$ python -q
>>> import numpy as np
>>> np.set_printoptions(suppress=True, linewidth=100)
>>> arr = np.array([[0, 2, 0], [0, 0, 1], [0, 0, 2]])
>>> out = arr / np.sqrt((arr ** 2).mean(axis=1, keepdims=True))
>>> print(np.linalg.matrix_rank(out) == np.linalg.matrix_rank(arr))
True
>>> print(out[0].round(1))
[0.  1.7 0. ]
>>> f = np.array([8, 5, -7])
>>> print(np.correlate(arr[1], arr[0], "full"))
[0 0 0 2 0]
>>> print(np.array([np.convolve(row, f, "same") for row in arr]))
[[ 16  10 -14]
 [  0   8   5]
 [  0  16  10]]
>>> left, sv, Vh = np.linalg.svd(arr)
>>> print(np.argmax(sv[:-1] / (sv[1:] + 1e-6)) + 1)
2
>>> out = left[:, :2] @ np.diag(sv[:2]) @ Vh[:2]
>>> print(np.linalg.matrix_rank(out))
2
>>> print(np.linalg.matrix_rank(arr, rtol=0.05))
2
>>> print(np.abs(arr - out).max())
0.0
>>> print(np.unravel_index(np.abs(arr).argmax(), arr.shape))
(np.int64(0), np.int64(1))
>>> arr[3]
Traceback (most recent call last):
  File "<python-input-16>", line 1, in <module>
    arr[3]
    ~~~^^^
IndexError: index 3 is out of bounds for axis 0 with size 3
>>> print(np.round(np.linalg.svd(arr, compute_uv=False), 1))
[2.2 2.  0. ]
>>> print(arr.sum(axis=0))
[0 2 3]
>>> print(np.abs(arr).max())
2
>>> print(np.round(arr.mean(axis=0), 1))
[0.  0.7 1. ]
>>> print(round(np.linalg.norm(arr), 1))
3.0
>>> print(np.diff(arr, axis=0))
[[ 0 -2  1]
 [ 0  0  1]]
>>> print(np.count_nonzero(arr))
3
>>> print(np.linalg.matrix_rank(arr))
2
>>> np.linalg.rank(arr)
Traceback (most recent call last):
  File "<python-input-25>", line 1, in <module>
    np.linalg.rank(arr)
    ^^^^^^^^^^^^^^
AttributeError: module 'numpy.linalg' has no attribute 'rank'
>>> data = np.load("dump.npy")
>>> print(data)
[[-2  2  0  0]
 [-1 -2  0  0]
 [ 0  0 -2  2]
 [ 0  0 -1 -2]]
>>> # 2 blocks once reordered
>>> out = np.array([[-1, -1], [0, -1], [0, -1]])
>>> print(arr @ out)
[[ 0 -2]
 [ 0 -1]
 [ 0 -2]]
>>> out @ arr
Traceback (most recent call last):
  File "<python-input-31>", line 1, in <module>
    out @ arr
    ~~~~^~~~~
ValueError: matmul: Input operand 1 has a mismatch in its core dimension 0, with gufunc signature (n?,k),(k,m?)->(n?,m?) (size 3 is different from 2)
>>> print(np.linalg.matrix_rank(arr @ out))
1
>>> print(np.linalg.matrix_rank(np.vstack([arr, out.T])))
3
>>> print(np.einsum("ij->j", arr))
[0 2 3]
>>> out = data ** -1
Traceback (most recent call last):
  File "<python-input-35>", line 1, in <module>
    out = data ** -1
          ~~~~~^^~~~
ValueError: Integers to negative integer powers are not allowed.
>>> out = np.linalg.inv(data)
>>> print(np.round(np.linalg.inv(out), 1))
[[-2.  2. -0. -0.]
 [-1. -2. -0. -0.]
 [-0. -0. -2.  2.]
 [-0. -0. -1. -2.]]
>>> print(round(float(np.linalg.det(data) * np.linalg.det(out)), 1))
1.0
>>> print(np.allclose(out, data.T))
False
>>> print(out.round(1))
[[-0.3 -0.3 -0.  -0. ]
 [ 0.2 -0.3 -0.  -0. ]
 [-0.  -0.  -0.3 -0.3]
 [-0.  -0.   0.2 -0.3]]
>>> print(np.round(np.linalg.det(data) * out, 1))
[[-12. -12.  -0.  -0.]
 [  6. -12.  -0.  -0.]
 [ -0.  -0. -12. -12.]
 [ -0.  -0.   6. -12.]]
>>> print(round(np.linalg.cond(data), 1))
1.5
>>> E = np.load("sample7.npy")
>>> print(E)
[[ 0  1 -2 -3]
 [-3  2 -1  1]
 [-1 -1  2  2]
 [ 1  0  1  1]]
>>> out = np.linalg.inv(E)
>>> print((np.abs(out) > 1e-9).astype(int))
[[1 1 1 1]
 [1 1 1 1]
 [1 0 1 1]
 [1 1 1 1]]
>>> print(np.round(np.linalg.inv(out), 1) + 0)
[[ 0.  1. -2. -3.]
 [-3.  2. -1.  1.]
 [-1. -1.  2.  2.]
 [ 1.  0.  1.  1.]]
>>> print(np.allclose(out, E.T))
False
>>> print(np.round(np.linalg.det(E) * np.linalg.det(out), 1))
1.0
>>> print(np.round(np.linalg.det(E) * out, 1) + 0)
[[-2. -1. -4.  3.]
 [ 6.  3.  2. 11.]
 [10.  0. 10. 10.]
 [-8.  1. -6. -3.]]
>>> print(np.round(E @ out, 1) + 0)
[[1. 0. 0. 0.]
 [0. 1. 0. 0.]
 [0. 0. 1. 0.]
 [0. 0. 0. 1.]]
>>> X = np.load("w.npy")
>>> print(X)
[[0.1 1.  3. ]
 [0.  2.1 3. ]
 [0.  1.  3.1]]
>>> theta = np.radians(164)
>>> r_ = np.eye(3)
>>> r_[0, 0] = r_[2, 2] = np.cos(theta)
>>> r_[0, 2], r_[2, 0] = -np.sin(theta), np.sin(theta)
>>> print(r_.round(1))
[[-1.   0.  -0.3]
 [ 0.   1.   0. ]
 [ 0.3  0.  -1. ]]
>>> out = X @ r_.T
>>> print(np.round(np.abs(out - X).max(axis=0), 1))
[1.  0.  6.1]
>>> print(out.round(1))
[[-0.9  1.  -2.9]
 [-0.8  2.1 -2.9]
 [-0.9  1.  -3. ]]
>>> print(np.round(np.linalg.svd(X, compute_uv=False), 1), np.round(np.linalg.svd(out, compute_uv=False), 1))
[5.8 0.8 0.1] [5.8 0.8 0.1]
